$ python -q
>>> import numpy as np
>>> np.set_printoptions(precision=2, suppress=True, linewidth=140, floatmode="fixed")
>>> m1 = np.load("m.npy")
>>> m1
array([[1.05, 2.00, 2.00, 1.00, 0.00, 2.00, 1.00, 1.00],
       [0.00, 2.05, 2.00, 0.00, 1.00, 1.00, 2.00, 2.00],
       [0.00, 0.00, 2.05, 1.00, 1.00, 2.00, 2.00, 2.00],
       [2.00, 0.00, 2.00, 2.05, 2.00, 1.00, 1.00, 2.00],
       [0.00, 1.00, 2.00, 0.00, 1.05, 2.00, 1.00, 0.00],
       [2.00, 0.00, 2.00, 2.00, 2.00, 2.05, 1.00, 0.00],
       [1.00, 0.00, 1.00, 0.00, 0.00, 2.00, 0.05, 2.00],
       [1.00, 2.00, 2.00, 1.00, 0.00, 2.00, 1.00, 1.05]])
>>> rng = np.random.default_rng(31228)
>>> labels = rng.permutation(8)
>>> labels
array([3, 0, 6, 5, 1, 2, 7, 4])
>>> out = m1[labels][:, labels]
>>> np.allclose(out, m1)
False
>>> out
array([[2.05, 2.00, 1.00, 1.00, 0.00, 2.00, 2.00, 2.00],
       [1.00, 1.05, 1.00, 2.00, 2.00, 2.00, 1.00, 0.00],
       [0.00, 1.00, 0.05, 2.00, 0.00, 1.00, 2.00, 0.00],
       [2.00, 2.00, 1.00, 2.05, 0.00, 2.00, 0.00, 2.00],
       [0.00, 0.00, 2.00, 1.00, 2.05, 2.00, 2.00, 1.00],
       [1.00, 0.00, 2.00, 2.00, 0.00, 2.05, 2.00, 1.00],
       [1.00, 1.00, 1.00, 2.00, 2.00, 2.00, 1.05, 0.00],
       [0.00, 0.00, 1.00, 2.00, 1.00, 2.00, 0.00, 1.05]])
>>> round(float(np.trace(out)), 2)
11.4
>>> np.sort(np.abs(np.linalg.eigvals(out)))
array([0.05, 1.01, 1.14, 1.14, 1.54, 1.54, 1.92, 9.67])
>>> round(float(np.linalg.det(out)), 2), round(np.linalg.det(m1[labels]), 2)
(2.91, np.float64(-2.91))
>>> np.diag(out)
array([2.05, 1.05, 0.05, 2.05, 2.05, 2.05, 1.05, 1.05])
